% ipython --no-banner

In [1]: import numpy as np

In [2]: import numpy.linalg as la

In [3]: np.set_printoptions(precision=1, suppress=True, linewidth=120)

In [4]: def rnd(a):
   ...:     return np.round(a, 1) + 0
   ...: 

In [5]: A = np.array([[3.0, 0.0, 2.0, 0.0, 0.0, 0.0, 0.0],
   ...:     [0.0, 3.0, 0.0, 2.0, 2.0, 2.0, 2.0],
   ...:     [2.0, 0.0, 3.0, 0.0, 0.0, 0.0, 0.0],
   ...:     [0.0, 2.0, 0.0, 3.0, 2.0, 2.0, 2.0],
   ...:     [0.0, 2.0, 0.0, 2.0, 3.0, 2.0, 2.0],
   ...:     [0.0, 2.0, 0.0, 2.0, 2.0, 3.0, 2.0],
   ...:     [0.0, 2.0, 0.0, 2.0, 2.0, 2.0, 3.0]])

In [6]: ev, vecs = la.eigh(A)

In [7]: vec = np.array([2, 2, -6, 5, 8, -5, 5])

In [8]: rnd(vecs * np.abs(ev) @ vecs.T)
Out[8]: 
array([[3., 0., 2., 0., 0., 0., 0.],
       [0., 3., 0., 2., 2., 2., 2.],
       [2., 0., 3., 0., 0., 0., 0.],
       [0., 2., 0., 3., 2., 2., 2.],
       [0., 2., 0., 2., 3., 2., 2.],
       [0., 2., 0., 2., 2., 3., 2.],
       [0., 2., 0., 2., 2., 2., 3.]])

In [9]: vec @ A @ vec
Out[9]: np.float64(665.0)

In [10]: print(rnd(vecs * np.sqrt(ev) @ vecs.T))
[[1.6 0.  0.6 0.  0.  0.  0. ]
 [0.  1.5 0.  0.5 0.5 0.5 0.5]
 [0.6 0.  1.6 0.  0.  0.  0. ]
 [0.  0.5 0.  1.5 0.5 0.5 0.5]
 [0.  0.5 0.  0.5 1.5 0.5 0.5]
 [0.  0.5 0.  0.5 0.5 1.5 0.5]
 [0.  0.5 0.  0.5 0.5 0.5 1.5]]

In [11]: rnd(la.eigvalsh(A[1:, 1:]))
Out[11]: array([ 1.,  1.,  1.,  1.,  3., 11.])

In [12]: vec = np.array([2, 2, -3, -3, 1, 2, 2])

In [13]: h = np.maximum(A @ vec, 0)

In [14]: np.flatnonzero(h > 1e-9)
Out[14]: array([1, 3, 4, 5, 6])

In [15]: rnd(np.tanh(A @ vec))
Out[15]: array([ 0.,  1., -1.,  1.,  1.,  1.,  1.])

In [16]: np.maximum(A @ (3 * vec), 0)
Out[16]: array([ 0., 30.,  0., 15., 27., 30., 30.])

In [17]: feats = np.loadtxt("mat.csv", delimiter=",")

In [18]: feats
Out[18]: 
array([[ 1.,  0.,  0.,  5.],
       [ 0.,  0.,  0.,  5.],
       [ 1.,  0.,  0.,  5.],
       [ 9.,  0.,  2.,  5.],
       [ 0.,  0.,  0.,  5.],
       [ 0.,  0.,  0.,  5.],
       [ 0.,  1.,  0.,  5.],
       [ 3.,  0.,  0.,  5.],
       [ 5.,  0.,  0.,  5.],
       [ 0., 13.,  0.,  5.],
       [ 0., 11.,  0.,  5.],
       [ 3.,  0.,  0.,  5.],
       [19.,  0., 12.,  5.],
       [17.,  0., 10.,  5.]])

In [19]: vec = np.array([5, 2, 9, 6])

In [20]: y = feats @ vec

In [21]: rnd(la.pinv(feats) @ feats)
Out[21]: 
array([[1., 0., 0., 0.],
       [0., 1., 0., 0.],
       [0., 0., 1., 0.],
       [0., 0., 0., 1.]])

In [22]: rng = np.random.default_rng(85)

In [23]: y = y + 0.1 * rng.normal(size=14)

In [24]: rnd(y)
Out[24]: array([ 35.1,  29.9,  34.9,  92.9,  30. ,  30. ,  32. ,  45. ,  54.9,  56. ,  52. ,  45. , 232.9, 205.2])

In [25]: coef, *_ = la.lstsq(feats, y)

In [26]: coef.round()
Out[26]: array([5., 2., 9., 6.])

In [27]: rnd(la.norm(y - feats @ coef))
Out[27]: np.float64(0.3)

In [28]: rnd(coef)
Out[28]: array([5., 2., 9., 6.])

In [29]: [round(float(la.norm(la.solve(feats.T @ feats + lam * np.eye(4), feats.T @ y))), 2) for lam in (0, 1, 10, 100)]
Out[29]: [12.09, 11.89, 11.0, 9.71]

In [30]: rnd(feats.T @ (y - feats @ coef))
Out[30]: array([0., 0., 0., 0.])
